$ python3 -q
>>> import numpy as np
>>> import numpy.linalg as la
>>> np.set_printoptions(suppress=True, linewidth=120)
>>> O, _ = la.qr(np.array([[0.4, 1.5, -1.6, 1.8],
...     [0.2, 0.1, 0.0, -0.7],
...     [0.2, -0.5, 0.1, -1.4],
...     [-0.1, -0.6, -1.0, 0.6]]))
>>> evals = np.array([1, 2, 1, 1])
>>> W0 = O @ np.diag(evals) @ O.T
>>> print(W0.round(2))
[[ 1.21 -0.14 -0.36 -0.14]
 [-0.14  1.09  0.23  0.09]
 [-0.36  0.23  1.61  0.23]
 [-0.14  0.09  0.23  1.09]]
>>> evals, V = la.eig(W0)
>>> print(np.round(np.sort(la.eigvals(la.inv(W0))), 2))
[0.5 1.  1.  1. ]
>>> print(round(float(np.prod(evals)), 2))
2.0
>>> print(np.round(W0 @ V[:, 0] - evals[0] * V[:, 0], 2) + 0)
[0. 0. 0. 0.]
>>> m1 = np.loadtxt("out0.csv", delimiter=",")
>>> print(m1)
[[ -3.   3.  -3.  -9.   9.  -9.]
 [ -3.   0.  -3.  -9.   0.  -9.]
 [  0.   6.  -6.   0.  18. -18.]
 [ -7.   7.  -7.   6.  -6.   6.]
 [ -7.   0.  -7.   6.   0.   6.]
 [  0.  14. -14.   0. -12.  12.]]
>>> O, Rm = la.qr(m1)
>>> print(O.round(2) + 0)
[[-0.28  0.09  0.26  0.65  0.22 -0.61]
 [-0.28 -0.09 -0.26  0.65 -0.22  0.61]
 [ 0.    0.37 -0.13  0.    0.87  0.31]
 [-0.65  0.22  0.61 -0.28 -0.09  0.26]
 [-0.65 -0.22 -0.61 -0.28  0.09 -0.26]
 [ 0.    0.87 -0.31  0.   -0.37 -0.13]]
>>> print(np.round(O.T @ O, 2) + 0)
[[1. 0. 0. 0. 0. 0.]
 [0. 1. 0. 0. 0. 0.]
 [0. 0. 1. 0. 0. 0.]
 [0. 0. 0. 1. 0. 0.]
 [0. 0. 0. 0. 1. 0.]
 [0. 0. 0. 0. 0. 1.]]
>>> print(np.trace(O @ O.T))
6.0
>>> print(round(float(abs(Rm[0, 0])), 2), np.round(la.norm(m1[:, 0]), 2))
10.77 10.77
>>> gram = m1.T @ m1
>>> print(np.allclose(gram, gram.T))
True
>>> print(np.round(la.svd(m1, compute_uv=False) ** 2, 2))
[1331.37  600.64  211.43   95.39   24.92   11.24]
>>> print(np.round(la.eigvalsh(gram)[::-1], 2))
[1331.37  600.64  211.43   95.39   24.92   11.24]
>>> print(la.matrix_rank(gram))
6
>>> print(np.trace(gram), (m1 ** 2).sum())
2275.0 2275.0
>>> print(np.diag(gram))
[116. 290. 348. 234. 585. 702.]
>>> t3 = np.stack([m1, -3 * m1, m1[::-1]])
>>> print(np.round(la.norm(t3, axis=(1, 2)), 2))
[ 47.7  143.09  47.7 ]
>>> print(la.matrix_rank(t3))
[6 6 6]
>>> print(t3.sum(axis=0))
[[  6.   8.  -8.  18. -30.  30.]
 [ -1.   0.  -1.  24.   0.  24.]
 [ -7.  -5.   5.   6. -42.  42.]
 [ 14.  -8.   8. -12.  30. -30.]
 [ 11.   0.  11. -21.   0. -21.]
 [ -3. -25.  25.  -9.  33. -33.]]
>>> print(t3.shape)
(3, 6, 6)
>>> print((t3 @ m1.T).shape)
(3, 6, 6)
>>> print(np.einsum("bij,cij->bc", t3, t3))
[[ 2275. -6825.  -660.]
 [-6825. 20475.  1980.]
 [ -660.  1980.  2275.]]
>>> E = np.load("mat.npy")
>>> print(E)
[[-1.01  0.98 -1.98]
 [-1.    0.99 -2.01]
 [-1.    1.01 -1.98]
 [-0.96  0.98 -2.01]
 [-0.99  1.   -1.99]
 [-0.95  1.01 -2.01]
 [-2.01  1.99 -2.01]
 [-1.98  2.   -2.04]
 [-2.    1.98 -2.  ]
 [-2.01  2.02 -2.  ]
 [-1.99  1.97 -1.99]
 [-2.01  2.04 -2.04]
 [-0.01 -2.98 -2.98]
 [-0.01 -2.97 -3.03]
 [-0.03 -3.   -2.98]
 [ 0.   -3.   -2.99]
 [-0.01 -3.04 -2.99]
 [-0.03 -3.01 -3.02]]
>>> print(np.round(la.norm(E, 2) / la.norm(E), 2))
0.74
>>> print(la.cond(E) > 100)
False
>>> print(np.argsort(-la.norm(E, axis=0).round(6), kind="stable")[:3])
[2 1 0]
>>> Xc = (E - E.mean(axis=0)) / E.std(axis=0)
>>> print(np.argwhere(np.abs(Xc) > 2))
[]
>>> beta = la.lstsq(np.delete(Xc, 0, axis=1), Xc[:, 0])[0]
>>> print(np.abs(beta).argmax())
0
>>> x = np.array([2, 5, -2])
>>> a = np.maximum(E @ x, 0)
>>> print(np.round(E.T @ a, 2))
[-161.67  162.12 -204.98]
>>> print(a.round(2))
[ 6.84  6.97  7.01  7.    7.    7.17  9.95 10.12  9.9  10.08  9.85 10.26  0.    0.    0.    0.    0.    0.  ]
>>> A2 = np.c_[E[:, :2] @ np.array([[-3, -1], [-2, 1]]), np.array([8, 1, 6, 2, 8, 8, 6, 4, 4, 3, 6, 8, 3, 6, 4, 7, 1, 8])]
>>> print(A2.round(2))
[[ 1.07  1.99  8.  ]
 [ 1.02  1.99  1.  ]
 [ 0.98  2.01  6.  ]
 [ 0.92  1.94  2.  ]
 [ 0.97  1.99  8.  ]
 [ 0.83  1.96  8.  ]
 [ 2.05  4.    6.  ]
 [ 1.94  3.98  4.  ]
 [ 2.04  3.98  4.  ]
 [ 1.99  4.03  3.  ]
 [ 2.03  3.96  6.  ]
 [ 1.95  4.05  8.  ]
 [ 5.99 -2.97  3.  ]
 [ 5.97 -2.96  6.  ]
 [ 6.09 -2.97  4.  ]
 [ 6.   -3.    7.  ]
 [ 6.11 -3.03  1.  ]
 [ 6.11 -2.98  8.  ]]
>>> print(np.round(la.norm(A2 - E @ la.lstsq(E, A2)[0], axis=0), 2) + 0)
[ 0.    0.   10.11]
